$ python -q
>>> import numpy as np
>>> import numpy.linalg as la
>>> np.set_printoptions(precision=2, suppress=True, linewidth=120)
>>> rnd = lambda a: np.round(a, 2) + 0
>>> E = np.loadtxt("m.csv", delimiter=",")
>>> E
array([[ 0. , -1.1,  1.3,  1. ,  0.5, -0.2,  0.6,  1.6, -1.2,  0.9,  1.7,  0.1,  0.4],
       [ 0.5, -1.5,  1. , -1.5,  0.9,  0.4, -1.1, -0.7, -0.3, -0.9, -0.4, -0.1, -1.6],
       [ 0.2, -1.1, -2.6, -0.1, -1.4,  0.4,  0.9,  0.1, -1.8,  0.9,  1.9, -1.6, -0.4],
       [-0.7,  0.6, -0.9,  0.6, -0.7, -1. , -0.9, -0.2, -0.9,  0.1,  0.7,  0.2,  0. ],
       [-1. ,  0.7,  0.9,  0.3, -1.7, -0.3,  0.9,  0.6,  0.4, -0.1,  0.8,  1.2,  0.5],
       [-0.5,  0.7,  0. , -1.2, -1.8,  0.4,  0.5, -0.4, -0.9, -0.4, -2.3, -0.6, -0.6],
       [-1. ,  1.7,  0.2, -0.9,  2.3, -0.1,  0. , -0.4,  0.1,  0.1,  1.1,  1.5, -1.4],
       [-0.1, -0.7,  0. , -0.3, -2.4,  1.5,  1.4,  0.8,  0.9,  0.2, -1.1,  0.4,  1.4],
       [ 0.6, -0.4,  0.8,  1.5,  0.3,  0.5, -1.8, -0.2,  0. , -0.5,  0.9,  0. , -2.1]])
>>> C2 = E.T @ E
>>> rnd(la.eigvalsh(C2)[::-1])
array([35.97, 25.37, 19.46, 13.91,  8.36,  7.02,  4.28,  2.06,  0.62,  0.  ,  0.  ,  0.  ,  0.  ])
>>> arr = np.load("w.npy")
>>> arr
array([[ 19.99,   8.58,  -0.04,   2.53,  10.45,   4.26,  -5.45,   1.59,  -1.78,   6.98,  -4.98,  20.93,   6.57],
       [ 19.08,   9.1 ,   1.24,  -0.55,   9.55,   2.67,  -4.97,   0.96,  -0.15,   6.34,  -3.88,  19.65,   6.38],
       [  2.2 ,  -3.46,  -9.12,  -5.86,   3.59,   9.62,  -9.18,   8.69, -11.94,   3.89,  14.97,  -0.53,  -1.43],
       [  1.48,  -3.73,  -7.19,  -3.29,   2.02,   9.06,  -8.01,   9.44, -12.24,   3.03,  13.65,   3.87,  -0.98],
       [ 21.16,   7.96,  -0.12,   1.23,   9.55,   2.7 ,  -3.46,   0.09,  -2.39,   7.77,  -5.1 ,  21.49,   5.7 ],
       [ 20.52,   9.52,  -0.01,   0.82,  10.99,   1.45,  -4.98,   2.47,  -2.28,   6.94,  -4.29,  20.93,   7.87],
       [ 19.23,   8.67,   0.2 ,   0.11,   9.41,   3.27,  -4.24,  -0.72,  -1.73,   5.88,  -5.84,  21.65,   7.07],
       [  2.1 ,  -3.4 ,  -9.72,  -3.65,   5.87,   7.74,  -8.1 ,   7.43,  -9.98,   3.8 ,  13.28,  -0.33,   0.14],
       [ 20.79,   9.57,   1.13,   1.93,   7.61,   4.54,  -4.93,  -0.86,  -2.39,   7.09,  -3.68,  21.07,   6.57],
       [  2.32,  -3.71,  -7.76,  -3.41,   4.78,   9.19,  -8.49,   7.59, -11.96,   2.81,  15.46,   1.04,  -0.3 ],
       [  2.46,  -2.55,  -8.31,  -4.74,   5.26,   8.25,  -8.69,   9.14, -10.78,   3.22,  14.19,   0.58,  -1.12],
       [ 19.77,   9.48,  -0.15,  -0.86,   8.  ,   3.95,  -4.95,   0.58,  -1.76,   6.77,  -4.33,  20.68,   7.23],
       [ 20.92,   7.95,  -0.96,   1.37,   8.6 ,   3.61,  -4.65,   1.55,  -1.62,   5.02,  -3.39,  20.23,   7.51],
       [ 19.47,  10.79,   1.29,   0.88,   9.5 ,   3.66,  -5.4 ,   2.06,  -0.16,   5.42,  -4.02,  22.12,   5.64],
       [  3.34,  -4.17,  -7.17,  -2.74,   4.15,   9.62,  -8.46,   9.7 , -10.76,   2.11,  16.19,  -1.27,  -0.84],
       [  3.15,  -5.08,  -8.27,  -3.65,   4.74,   8.85,  -7.91,   7.97,  -9.91,   3.02,  15.06,   1.43,  -0.8 ],
       [  2.5 ,  -3.31,  -7.83,  -4.  ,   2.75,   7.1 , -10.19,  10.26, -10.99,   3.52,  13.49,   0.88,   1.05],
       [ 19.19,   9.68,   1.7 ,  -0.23,   9.94,   5.47,  -4.38,   1.17,  -1.74,   7.83,  -2.35,  21.22,   5.7 ],
       [ 19.53,   9.99,   2.08,  -0.12,   8.68,   2.2 ,  -4.65,   0.81,  -1.45,   7.78,  -2.2 ,  21.07,   6.96],
       [  2.55,  -3.56,  -8.87,  -4.75,   4.22,   9.65, -10.06,   9.41, -11.04,   3.41,  13.9 ,   2.45,  -0.57],
       [ 19.35,   9.46,   0.31,   1.9 ,   8.55,   2.35,  -5.23,   1.28,  -1.61,   7.78,  -2.91,  19.7 ,   5.62],
       [ 21.37,   9.22,   1.84,   0.8 ,   9.31,   2.32,  -4.12,   0.08,  -1.68,   6.75,  -2.82,  21.24,   8.73],
       [  2.19,  -3.28,  -6.66,  -3.41,   4.33,   9.55,  -8.29,   7.46,  -8.49,   3.7 ,  16.05,   1.89,  -0.68],
       [ 20.42,   8.7 ,   1.54,   0.06,   9.6 ,   3.2 ,  -4.97,   0.93,  -1.35,   7.91,  -3.62,  19.65,   6.48],
       [  3.09,  -4.16,  -8.87,  -3.91,   5.65,   9.66, -11.  ,   8.23, -10.39,   3.03,  14.12,   0.2 ,   0.01],
       [  1.34,  -3.61,  -9.69,  -4.24,   4.14,  10.28,  -8.09,   8.18, -11.79,   3.51,  14.27,   2.76,  -1.38],
       [  1.6 ,  -3.46, -10.16,  -4.4 ,   6.12,   8.58, -10.25,   8.32, -10.55,   3.74,  15.09,  -0.94,  -2.06],
       [ 20.5 ,   9.66,   1.85,   0.86,   6.41,   4.35,  -3.32,  -0.5 ,  -0.56,   7.43,  -2.4 ,  20.06,   6.19],
       [  3.6 ,  -4.1 ,  -8.66,  -3.62,   5.07,   8.65,  -6.73,  11.25, -11.84,   2.69,  13.85,   1.11,  -1.13]])
>>> Ac = arr - arr.mean(axis=0)
>>> V = la.svd(Ac)[2][:2]
>>> Y = Ac - Ac @ V.T @ V
>>> la.norm(Y, axis=1).round(6).argmax()
np.int64(16)
>>> rnd(np.diag(V.T @ V))
array([0.2 , 0.11, 0.27, 0.01, 0.33, 0.13, 0.07, 0.09, 0.06, 0.01, 0.37, 0.3 , 0.05])
>>> rnd(np.cov(Ac @ V.T, rowvar=False))
array([[415.78,   0.  ],
       [  0.  ,   2.17]])
>>> rnd(la.norm(Y) / la.norm(Ac))
np.float64(0.14)
